$ ipython --no-banner

In [1]: import numpy as np

In [2]: import numpy.linalg as la

In [3]: np.set_printoptions(precision=1, suppress=True, linewidth=100)

In [4]: u = np.array([2, 1, 1, 7])

In [5]: m1 = np.array([np.roll(u, i) for i in range(4)])

In [6]: print(m1)
[[2 1 1 7]
 [7 2 1 1]
 [1 7 2 1]
 [1 1 7 2]]

In [7]: A2 = np.array([[-3, 3, -2], [0, 3, 2]])

In [8]: W2 = np.kron(A2, m1)

In [9]: print(W2)
[[ -6  -3  -3 -21   6   3   3  21  -4  -2  -2 -14]
 [-21  -6  -3  -3  21   6   3   3 -14  -4  -2  -2]
 [ -3 -21  -6  -3   3  21   6   3  -2 -14  -4  -2]
 [ -3  -3 -21  -6   3   3  21   6  -2  -2 -14  -4]
 [  0   0   0   0   6   3   3  21   4   2   2  14]
 [  0   0   0   0  21   6   3   3  14   4   2   2]
 [  0   0   0   0   3  21   6   3   2  14   4   2]
 [  0   0   0   0   3   3  21   6   2   2  14   4]]

In [10]: print(W2.shape)
(8, 12)

In [11]: print(m1 @ np.ones(4))
[11. 11. 11. 11.]

In [12]: print(m1 @ (-1.0) ** np.arange(4))
[-5.  5. -5.  5.]

In [13]: print(np.sort(np.abs(np.fft.fft(m1[0]))), np.sort(la.svd(m1, compute_uv=False)))
[ 5.   6.1  6.1 11. ] [ 5.   6.1  6.1 11. ]

In [14]: sig = 3 * 0.7 ** np.arange(4)

In [15]: O, _ = la.qr(np.array([[-0.6, 0.3, 1.3, -1.2],
    ...:     [0.5, -0.2, -0.6, 0.8],
    ...:     [0.0, 1.8, 0.4, 1.2],
    ...:     [-0.6, -1.6, 0.1, 0.4]]))

In [16]: rng = np.random.default_rng(561917)

In [17]: E = rng.normal(size=(12, 4)) * sig @ O

In [18]: print(E)
[[ 3.4 -2.5 -4.7  3.2]
 [ 1.7 -1.4 -0.3  1.2]
 [-1.3  0.7  1.1  1.5]
 [ 0.2 -0.1 -0.5 -1.8]
 [ 3.2  0.3 -1.5 -3.3]
 [-2.4  1.1 -0.7  0.8]
 [ 1.2 -0.5 -0.6 -0.5]
 [ 0.6 -2.2  0.5 -0.8]
 [-0.9  1.3  4.3  0.3]
 [-2.3  1.8  2.1 -0.2]
 [-0.4  2.1 -0.2 -0.6]
 [ 2.9 -0.4 -5.1  1.5]]

In [19]: G = E.T @ E

In [20]: print(la.svd(E, compute_uv=False) ** 2)
[122.5  33.2  19.    7.2]

In [21]: print(G)
[[ 48.9 -22.8 -45.2   2. ]
 [-22.8  24.7  22.2  -8.2]
 [-45.2  22.2  75.9 -15.3]
 [  2.   -8.2 -15.3  32.4]]

In [22]: print(la.eigvalsh(G)[::-1])
[122.5  33.2  19.    7.2]

In [23]: print(np.round(np.trace(G), 1), round((E ** 2).sum(), 1))
181.8 181.8
